$ ipython --no-banner

In [1]: import numpy as np

In [2]: import numpy.linalg as la

In [3]: np.set_printoptions(precision=2, suppress=True, linewidth=140, legacy="1.25")

In [4]: def rd(a):
   ...:     return np.round(a, 2) + 0
   ...: 

In [5]: data = np.load("mat.npy")

In [6]: data
Out[6]: 
array([[-10.52,  -5.02, -11.11,  -1.9 ],
       [-12.12,  -5.6 , -13.09,  -4.63],
       [-13.68,  -3.9 , -13.19,  -3.04],
       [-12.29,  -4.95, -11.94,  -2.01],
       [ -9.99,  -3.82, -11.93,  -3.33],
       [  1.75,  11.99,  -2.55,   2.03],
       [  2.03,  11.02,  -2.09,   0.04],
       [-10.89,  -6.61, -12.69,  -2.29],
       [  1.57,  10.84,  -0.16,   2.13],
       [-11.15,  -4.47, -13.12,  -4.49],
       [  1.  ,  12.91,  -2.81,   1.93],
       [  3.38,   9.82,  -3.47,   1.04],
       [  1.75,  11.77,  -3.92,   2.07],
       [-12.44,  -3.35, -11.32,  -2.95],
       [-11.56,  -4.85, -12.03,  -3.53],
       [-13.12,  -5.68, -11.78,  -4.28],
       [  2.33,  11.72,  -1.87,  -1.23],
       [-12.29,  -4.99, -12.94,  -4.37]])

In [7]: d = la.norm(data[:, None] - data[None], axis=-1)

In [8]: d.mean(axis=1).argmax()
Out[8]: 8

In [9]: rd(d[:5, :5])
Out[9]: 
array([[0.  , 3.78, 4.11, 1.96, 2.11],
       [3.78, 0.  , 2.8 , 2.94, 3.28],
       [4.11, 2.8 , 0.  , 2.38, 3.91],
       [1.96, 2.94, 2.38, 0.  , 2.88],
       [2.11, 3.28, 3.91, 2.88, 0.  ]])

In [10]: Xc = data - data.mean(axis=0)

In [11]: V = la.svd(Xc)[2][:2]

In [12]: other = Xc - Xc @ V.T @ V

In [13]: la.norm(other, axis=1).round(6).argmax()
Out[13]: 8

In [14]: rd(np.diag(V.T @ V))
Out[14]: array([0.81, 0.6 , 0.17, 0.42])

In [15]: rd((Xc @ V.T).std(axis=0))
Out[15]: array([11.7 ,  1.07])

In [16]: rd(other.std(axis=0))
Out[16]: array([0.42, 0.63, 0.77, 0.77])

In [17]: rd(np.cov(Xc @ V.T, rowvar=False))
Out[17]: 
array([[144.96,   0.  ],
       [  0.  ,   1.2 ]])

In [18]: vec = np.array([-1, 1, -1, -2])

In [19]: rhs = data @ vec

In [20]: rd(la.solve(data.T @ data, data.T @ rhs))
Out[20]: array([-1.,  1., -1., -2.])

In [21]: rd(la.pinv(data) @ data)
Out[21]: 
array([[1., 0., 0., 0.],
       [0., 1., 0., 0.],
       [0., 0., 1., 0.],
       [0., 0., 0., 1.]])

In [22]: rd(la.lstsq(data, rhs)[0])
Out[22]: array([-1.,  1., -1., -2.])

In [23]: rng = np.random.default_rng(147)

In [24]: rhs = rhs + 0.02 * rng.normal(size=18)

In [25]: rd(rhs)
Out[25]: array([20.38, 28.88, 29.05, 23.29, 24.75,  8.74, 11.02, 21.54,  5.16, 28.73, 10.87,  7.88,  9.8 , 26.28, 25.78, 27.77, 13.73, 28.99])

In [26]: coef, *_ = la.lstsq(data, rhs)

In [27]: rd(coef)
Out[27]: array([-1.,  1., -1., -2.])

In [28]: rd(la.norm(rhs - data @ coef))
Out[28]: 0.07

In [29]: rd(data.T @ (rhs - data @ coef))
Out[29]: array([0., 0., 0., 0.])

In [30]: coef.round()
Out[30]: array([-1.,  1., -1., -2.])

In [31]: [round(float(la.norm(la.solve(data.T @ data + lam * np.eye(4), data.T @ rhs))), 2) for lam in (0, 1, 10, 100)]
Out[31]: [2.65, 2.58, 2.22, 1.78]

In [32]: vec = np.array([2, 2, 1, 2])

In [33]: rhs = data @ vec

In [34]: coef, lr = np.zeros(4), 1 / la.norm(data, 2) ** 2

In [35]: for i in range(30):
    ...:     coef -= lr * data.T @ (data @ coef - rhs)
    ...:     if i % 10 == 0: print(i, round(la.norm(data @ coef - rhs), 2))
    ...: 
0 30.7
10 6.05
20 5.54

In [36]: rd(coef)
Out[36]: array([1.9 , 2.21, 1.34, 0.82])

In [37]: A = np.load("m.npy")

In [38]: A
Out[38]: 
array([[ 0,  4,  2,  4],
       [ 0, -4,  4, -4],
       [ 0,  0, -2,  1],
       [ 0,  0,  0,  3]])

In [39]: blk = np.stack([A, -3 * A, A[::-1]])

In [40]: (blk @ A.T).shape
Out[40]: (3, 4, 4)

In [41]: rd(la.det(blk))
Out[41]: array([0., 0., 0.])

In [42]: rd(la.norm(blk, axis=(1, 2)))
Out[42]: array([ 9.9, 29.7,  9.9])

In [43]: proj = np.triu(np.array([[1, 2, 1, -1], [1, 1, -3, -3], [-1, -2, 2, -2], [3, 0, -2, 1]]), 1) + np.eye(4)

In [44]: other = proj @ A @ la.inv(proj)

In [45]: np.poly(other)
Out[45]: array([  1.,   3., -10., -24.,   0.])

In [46]: proj @ A - A @ proj
Out[46]: 
array([[  0.,  -8.,  18.,   6.],
       [  0.,   0.,  -6., -16.],
       [  0.,   0.,   0., -10.],
       [  0.,   0.,   0.,   0.]])

In [47]: gram = A.T @ A

In [48]: rd(la.eigvalsh(gram)[::-1])
Out[48]: array([72.75, 20.65,  4.6 ,  0.  ])

In [49]: np.diag(gram)
Out[49]: array([ 0, 32, 24, 42])

In [50]: gram
Out[50]: 
array([[  0,   0,   0,   0],
       [  0,  32,  -8,  32],
       [  0,  -8,  24, -10],
       [  0,  32, -10,  42]])

In [51]: vec = np.array([-5, 8, 1, -5])

In [52]: h = np.maximum(A @ vec, 0)

In [53]: A.T @ h
Out[53]: array([ 0, 56, 28, 56])

In [54]: np.maximum(A @ (3 * vec), 0)
Out[54]: array([42,  0,  0,  0])

In [55]: rd(np.tanh(A @ vec))
Out[55]: array([ 1., -1., -1., -1.])

In [56]: A * (h > 1e-9)[:, None]
Out[56]: 
array([[0, 4, 2, 4],
       [0, 0, 0, 0],
       [0, 0, 0, 0],
       [0, 0, 0, 0]])

In [57]: A @ A
Out[57]: 
array([[  0, -16,  12,  -2],
       [  0,  16, -24,   8],
       [  0,   0,   4,   1],
       [  0,   0,   0,   9]])

In [58]: la.matrix_power(A - np.diag(np.diag(A)), 4)
Out[58]: 
array([[0, 0, 0, 0],
       [0, 0, 0, 0],
       [0, 0, 0, 0],
       [0, 0, 0, 0]])

In [59]: [int(la.matrix_rank(la.matrix_power(A, p))) for p in range(1, 5)]
Out[59]: [3, 3, 3, 3]

In [60]: np.prod(np.diag(A)), rd(la.det(A))
Out[60]: (0, 0.0)

In [61]: m1 = np.load("w.npy")

In [62]: m1
Out[62]: 
array([[ 0. ,  0.8, -1.3],
       [ 0. , -0.6,  1.2],
       [ 0.4,  0.5, -2.2],
       [-0.4,  1.4, -0.7],
       [-0.4, -1. ,  1.9],
       [ 1.8,  4.2,  0.3],
       [ 1.2, -0.2,  0. ],
       [ 1.2,  0.2,  1.6],
       [ 0.4,  0. , -0.5],
       [ 0.5, -0.3,  1. ],
       [ 0.6, -0.6,  0.9],
       [-0.9, -1.4,  1. ],
       [-0.9, -1.4, -0.1],
       [-0.4, -0.5, -1. ],
       [-0.2, -0.5, -0.3],
       [ 0.1, -0.5, -0.2],
       [ 1.3,  0.1,  0.2],
       [-0.8, -0.6,  0.8],
       [ 0.2, -0.6, -1.2],
       [-0.5,  0. ,  1.5],
       [-0.6,  1.4, -1. ],
       [-0.3,  1.2, -0.5],
       [-2.3, -1.8, -0.5],
       [ 0.3, -0.5,  1.1],
       [-0.2,  0.7,  0.1],
       [ 1. ,  0.4, -1.9],
       [-1.1,  0.1,  1.6]])

In [63]: other = np.c_[m1[:, :1] @ np.array([[-1]]), np.array([4, 4, 4, 5, 4, 3, 0, 3, 2, 3, 4, 3, 5, 2, 4, 4, 1, 1, 4, 5, 5, 0, 2, 0, 0, 2, 0])]

In [64]: other
Out[64]: 
array([[ 0. ,  4. ],
       [ 0. ,  4. ],
       [-0.4,  4. ],
       [ 0.4,  5. ],
       [ 0.4,  4. ],
       [-1.8,  3. ],
       [-1.2,  0. ],
       [-1.2,  3. ],
       [-0.4,  2. ],
       [-0.5,  3. ],
       [-0.6,  4. ],
       [ 0.9,  3. ],
       [ 0.9,  5. ],
       [ 0.4,  2. ],
       [ 0.2,  4. ],
       [-0.1,  4. ],
       [-1.3,  1. ],
       [ 0.8,  1. ],
       [-0.2,  4. ],
       [ 0.5,  5. ],
       [ 0.6,  5. ],
       [ 0.3,  0. ],
       [ 2.3,  2. ],
       [-0.3,  0. ],
       [ 0.2,  0. ],
       [-1. ,  2. ],
       [ 1.1,  0. ]])

In [65]: rd(la.norm(other - m1 @ la.lstsq(m1, other)[0], axis=0))
Out[65]: array([ 0.  , 16.76])

In [66]: rd(la.norm(la.qr(m1)[0].T @ other, axis=0) ** 2 / ((other ** 2).sum(axis=0) + 1e-12))
Out[66]: array([1., 0.])

In [67]: la.matrix_rank(np.c_[m1, other])
Out[67]: 4

In [68]: rd(la.lstsq(m1, other[:, 0])[0])
Out[68]: array([-1.,  0.,  0.])

In [69]: vec = np.array([-3, 2, 2])

In [70]: rhs = m1 @ vec

In [71]: rd(la.lstsq(m1, rhs)[0])
Out[71]: array([-3.,  2.,  2.])

In [72]: rhs = rhs + 0.1 * rng.normal(size=27)

In [73]: rd(rhs)
Out[73]: 
array([-1.06,  1.25, -4.82,  2.49,  3.13,  3.55, -4.04, -0.08, -2.18, -0.07, -1.18,  1.86, -0.25, -1.77, -0.97, -1.92, -3.29,  2.73, -4.15,
        4.57,  2.58,  2.51,  2.2 ,  0.07,  2.21, -6.08,  6.66])

In [74]: coef, *_ = la.lstsq(m1, rhs)

In [75]: rd(la.norm(rhs - m1 @ coef))
Out[75]: 0.51

In [76]: [round(float(la.norm(la.solve(m1.T @ m1 + lam * np.eye(3), m1.T @ rhs))), 2) for lam in (0, 1, 10, 100)]
Out[76]: [4.14, 3.85, 2.38, 0.55]

In [77]: coef.round()
Out[77]: array([-3.,  2.,  2.])

In [78]: q, Rm = la.qr(m1)

In [79]: rd(Rm)
Out[79]: 
array([[-4.46, -2.98,  0.28],
       [ 0.  ,  5.14, -1.28],
       [ 0.  ,  0.  ,  5.52]])

In [80]: rd(q @ Rm)
Out[80]: 
array([[ 0. ,  0.8, -1.3],
       [ 0. , -0.6,  1.2],
       [ 0.4,  0.5, -2.2],
       [-0.4,  1.4, -0.7],
       [-0.4, -1. ,  1.9],
       [ 1.8,  4.2,  0.3],
       [ 1.2, -0.2,  0. ],
       [ 1.2,  0.2,  1.6],
       [ 0.4,  0. , -0.5],
       [ 0.5, -0.3,  1. ],
       [ 0.6, -0.6,  0.9],
       [-0.9, -1.4,  1. ],
       [-0.9, -1.4, -0.1],
       [-0.4, -0.5, -1. ],
       [-0.2, -0.5, -0.3],
       [ 0.1, -0.5, -0.2],
       [ 1.3,  0.1,  0.2],
       [-0.8, -0.6,  0.8],
       [ 0.2, -0.6, -1.2],
       [-0.5,  0. ,  1.5],
       [-0.6,  1.4, -1. ],
       [-0.3,  1.2, -0.5],
       [-2.3, -1.8, -0.5],
       [ 0.3, -0.5,  1.1],
       [-0.2,  0.7,  0.1],
       [ 1. ,  0.4, -1.9],
       [-1.1,  0.1,  1.6]])

In [81]: np.allclose(Rm.T @ Rm, m1.T @ m1)
Out[81]: True

In [82]: np.trace(q @ q.T)
Out[82]: 3.0

In [83]: rd(np.sort(la.eigvals(Rm)))
Out[83]: array([-4.46,  5.14,  5.52])

In [84]: vec = np.array([1, -3, -8])

In [85]: h = np.maximum(m1 @ vec, 0)

In [86]: rd(np.tanh(m1 @ vec))
Out[86]: 
array([ 1.  , -1.  ,  1.  ,  0.76, -1.  , -1.  ,  0.95, -1.  ,  1.  , -1.  , -1.  , -1.  ,  1.  ,  1.  ,  1.  ,  1.  , -0.54, -1.  ,  1.  ,
       -1.  ,  1.  ,  0.1 ,  1.  , -1.  , -1.  ,  1.  , -1.  ])

In [87]: rd(h)
Out[87]: 
array([ 8. ,  0. , 16.5,  1. ,  0. ,  0. ,  1.8,  0. ,  4.4,  0. ,  0. ,  0. ,  4.1,  9.1,  3.7,  3.2,  0. ,  0. , 11.6,  0. ,  3.2,  0.1,
        7.1,  0. ,  0. , 15. ,  0. ])

In [88]: np.flatnonzero(h > 1e-9)
Out[88]: array([ 0,  2,  3,  6,  8, 12, 13, 14, 15, 18, 20, 21, 22, 25])

In [89]: m1 * (h > 1e-9)[:, None]
Out[89]: 
array([[ 0. ,  0.8, -1.3],
       [ 0. , -0. ,  0. ],
       [ 0.4,  0.5, -2.2],
       [-0.4,  1.4, -0.7],
       [-0. , -0. ,  0. ],
       [ 0. ,  0. ,  0. ],
       [ 1.2, -0.2,  0. ],
       [ 0. ,  0. ,  0. ],
       [ 0.4,  0. , -0.5],
       [ 0. , -0. ,  0. ],
       [ 0. , -0. ,  0. ],
       [-0. , -0. ,  0. ],
       [-0.9, -1.4, -0.1],
       [-0.4, -0.5, -1. ],
       [-0.2, -0.5, -0.3],
       [ 0.1, -0.5, -0.2],
       [ 0. ,  0. ,  0. ],
       [-0. , -0. ,  0. ],
       [ 0.2, -0.6, -1.2],
       [-0. ,  0. ,  0. ],
       [-0.6,  1.4, -1. ],
       [-0.3,  1.2, -0.5],
       [-2.3, -1.8, -0.5],
       [ 0. , -0. ,  0. ],
       [-0. ,  0. ,  0. ],
       [ 1. ,  0.4, -1.9],
       [-0. ,  0. ,  0. ]])

In [90]: rd(m1.T @ h)
Out[90]: array([   1.41,   -7.19, -110.08])

In [91]: X = np.loadtxt("data.csv", delimiter=",")

In [92]: X
Out[92]: 
array([[-2.,  3.,  0.,  2., -1.],
       [ 3.,  0.,  0.,  2., -3.],
       [ 0.,  0., -3.,  0.,  0.],
       [ 2., -1.,  0., -2.,  2.],
       [-2.,  0.,  0.,  1., -1.]])

In [93]: q, Rm = la.qr(X)

In [94]: q.shape, Rm.shape
Out[94]: ((5, 5), (5, 5))

In [95]: rd(np.abs(np.diag(Rm)))
Out[95]: array([4.58, 2.64, 3.  , 2.49, 0.1 ])

In [96]: rd(q @ Rm)
Out[96]: 
array([[-2.,  3.,  0.,  2., -1.],
       [ 3.,  0.,  0.,  2., -3.],
       [ 0.,  0., -3.,  0.,  0.],
       [ 2., -1.,  0., -2.,  2.],
       [-2.,  0.,  0.,  1., -1.]])

In [97]: rd(abs(Rm[0, 0])), rd(la.norm(X[:, 0]))
Out[97]: (4.58, 4.58)

In [98]: np.trace(q @ q.T)
Out[98]: 5.0

In [99]: U, sig = la.svd(X)
ValueError: too many values to unpack (expected 2)


In [100]: U, sig, vt = la.svd(X, full_matrices=False)

In [101]: rd(np.abs(vt[0]))
Out[101]: array([0.44, 0.46, 0.  , 0.59, 0.51])

In [102]: rd(sig / sig[0])
Out[102]: array([1.  , 0.81, 0.52, 0.33, 0.01])

In [103]: U.shape, sig.shape, vt.shape
Out[103]: ((5, 5), (5,), (5, 5))

In [104]: E = np.load("block3.npy")

In [105]: rd(E)
Out[105]: 
array([[-0.31,  0.73, -0.36, -0.09],
       [-0.73, -0.35,  0.45, -0.12],
       [ 0.31, -0.4 , -0.32, -0.67],
       [-0.42,  0.09, -0.23, -0.56],
       [ 0.31,  0.43,  0.71, -0.45]])

In [106]: def softmax(z):
     ...:     e = np.exp(z - z.max(axis=-1, keepdims=True))
     ...:     return e / e.sum(axis=-1, keepdims=True)
     ...: 

In [107]: rd(softmax(10 * E[1]))
Out[107]: array([0., 0., 1., 0.])

In [108]: scores = E @ E.T / np.sqrt(4)

In [109]: softmax(scores).round(6).argmax(axis=1)
Out[109]: array([0, 1, 2, 3, 4])

In [110]: other = np.c_[E[:, :1] @ np.array([[2]]), np.array([-3, -1, 0, 3, 1])]

In [111]: rd(other)
Out[111]: 
array([[-0.63, -3.  ],
       [-1.46, -1.  ],
       [ 0.63,  0.  ],
       [-0.83,  3.  ],
       [ 0.63,  1.  ]])

In [112]: la.matrix_rank(other)
Out[112]: 2

In [113]: rd(la.norm(other - E @ la.lstsq(E, other)[0], axis=0))
Out[113]: array([0.  , 3.83])

In [114]: rd(la.norm(la.qr(E)[0].T @ other, axis=0) ** 2 / ((other ** 2).sum(axis=0) + 1e-12))
Out[114]: array([1.  , 0.27])

In [115]: la.matrix_rank(np.c_[E, other])
Out[115]: 5

In [116]: q = E.astype(float).copy()

In [117]: for j in range(4):
     ...:     q[:, j] -= q[:, :j] @ (q[:, :j].T @ q[:, j])
     ...:     q[:, j] /= la.norm(q[:, j])
     ...: 

In [118]: rd(q.T @ E)
Out[118]: 
array([[1., 0., 0., 0.],
       [0., 1., 0., 0.],
       [0., 0., 1., 0.],
       [0., 0., 0., 1.]])

In [119]: rd(q.T @ q)
Out[119]: 
array([[1., 0., 0., 0.],
       [0., 1., 0., 0.],
       [0., 0., 1., 0.],
       [0., 0., 0., 1.]])

In [120]: vec = np.array([2, 2, 3, 2])

In [121]: rhs = E @ vec

In [122]: rd(la.solve(E.T @ E, E.T @ rhs))
Out[122]: array([2., 2., 3., 2.])

In [123]: la.solve(E, rhs)
LinAlgError: Last 2 dimensions of the array must be square


In [124]: rd(la.lstsq(E, rhs)[0])
Out[124]: array([2., 2., 3., 2.])

In [125]: rhs = rhs + 0.02 * rng.normal(size=5)

In [126]: rd(rhs)
Out[126]: array([-0.43, -1.03, -2.48, -2.48,  2.69])

In [127]: coef, *_ = la.lstsq(E, rhs)

In [128]: rd(la.norm(rhs - E @ coef))
Out[128]: 0.01

In [129]: rd(coef)
Out[129]: array([1.99, 1.97, 2.98, 2.01])
